>>> import numpy as np
>>> np.set_printoptions(precision=3, suppress=True, linewidth=120, legacy="1.25")
>>> M = np.array([[2, -2, 2, -2], [2, 3, 2, 3], [2, -2, 2, -2], [2, 3, 2, 3]])
>>> # columns 0 and 2 are equal
>>> B = M / np.sqrt((M ** 2).mean(axis=1, keepdims=True))
>>> B[3]
array([0.784, 1.177, 0.784, 1.177])
>>> M - M.mean(axis=1, keepdims=True)
array([[ 2. , -2. ,  2. , -2. ],
       [-0.5,  0.5, -0.5,  0.5],
       [ 2. , -2. ,  2. , -2. ],
       [-0.5,  0.5, -0.5,  0.5]])
>>> np.linalg.matrix_rank(B) == np.linalg.matrix_rank(M)
True
>>> np.linalg.norm(B, axis=1)
array([2., 2., 2., 2.])
>>> rng = np.random.default_rng(35)
>>> lab = rng.integers(0, 3, 7)
>>> K = np.array([[1, 2, 1, 1, 1, 1, 1],
...     [0, 0, 0, 3, 3, 2, 3],
...     [1, 0, 0, 0, 2, 3, 2],
...     [2, 2, 0, 0, 2, 3, 3],
...     [2, 2, 3, 0, 2, 1, 3],
...     [0, 3, 3, 1, 0, 3, 1],
...     [0, 3, 1, 3, 1, 0, 1]]) * (lab[:, None] == lab)
>>> K
array([[1, 0, 0, 0, 0, 0, 1],
       [0, 0, 0, 3, 0, 0, 0],
       [0, 0, 0, 0, 2, 3, 0],
       [0, 2, 0, 0, 0, 0, 0],
       [0, 0, 3, 0, 2, 1, 0],
       [0, 0, 3, 0, 0, 3, 0],
       [0, 0, 0, 0, 0, 0, 1]])
>>> (np.linalg.matrix_power((K != 0) + (K.T != 0) + np.eye(7), 7) > 0).astype(int)
array([[1, 0, 0, 0, 0, 0, 1],
       [0, 1, 0, 1, 0, 0, 0],
       [0, 0, 1, 0, 1, 1, 0],
       [0, 1, 0, 1, 0, 0, 0],
       [0, 0, 1, 0, 1, 1, 0],
       [0, 0, 1, 0, 1, 1, 0],
       [1, 0, 0, 0, 0, 0, 1]])
>>> (K != 0).astype(int)
array([[1, 0, 0, 0, 0, 0, 1],
       [0, 0, 0, 1, 0, 0, 0],
       [0, 0, 0, 0, 1, 1, 0],
       [0, 1, 0, 0, 0, 0, 0],
       [0, 0, 1, 0, 1, 1, 0],
       [0, 0, 1, 0, 0, 1, 0],
       [0, 0, 0, 0, 0, 0, 1]])
>>> np.flatnonzero(np.linalg.matrix_power((K != 0) + (K.T != 0) + np.eye(7), 7)[2])
array([2, 4, 5])
>>> np.sort(np.linalg.eigvals(K).real)
array([-2.653, -2.449,  1.   ,  1.   ,  2.   ,  2.449,  5.653])
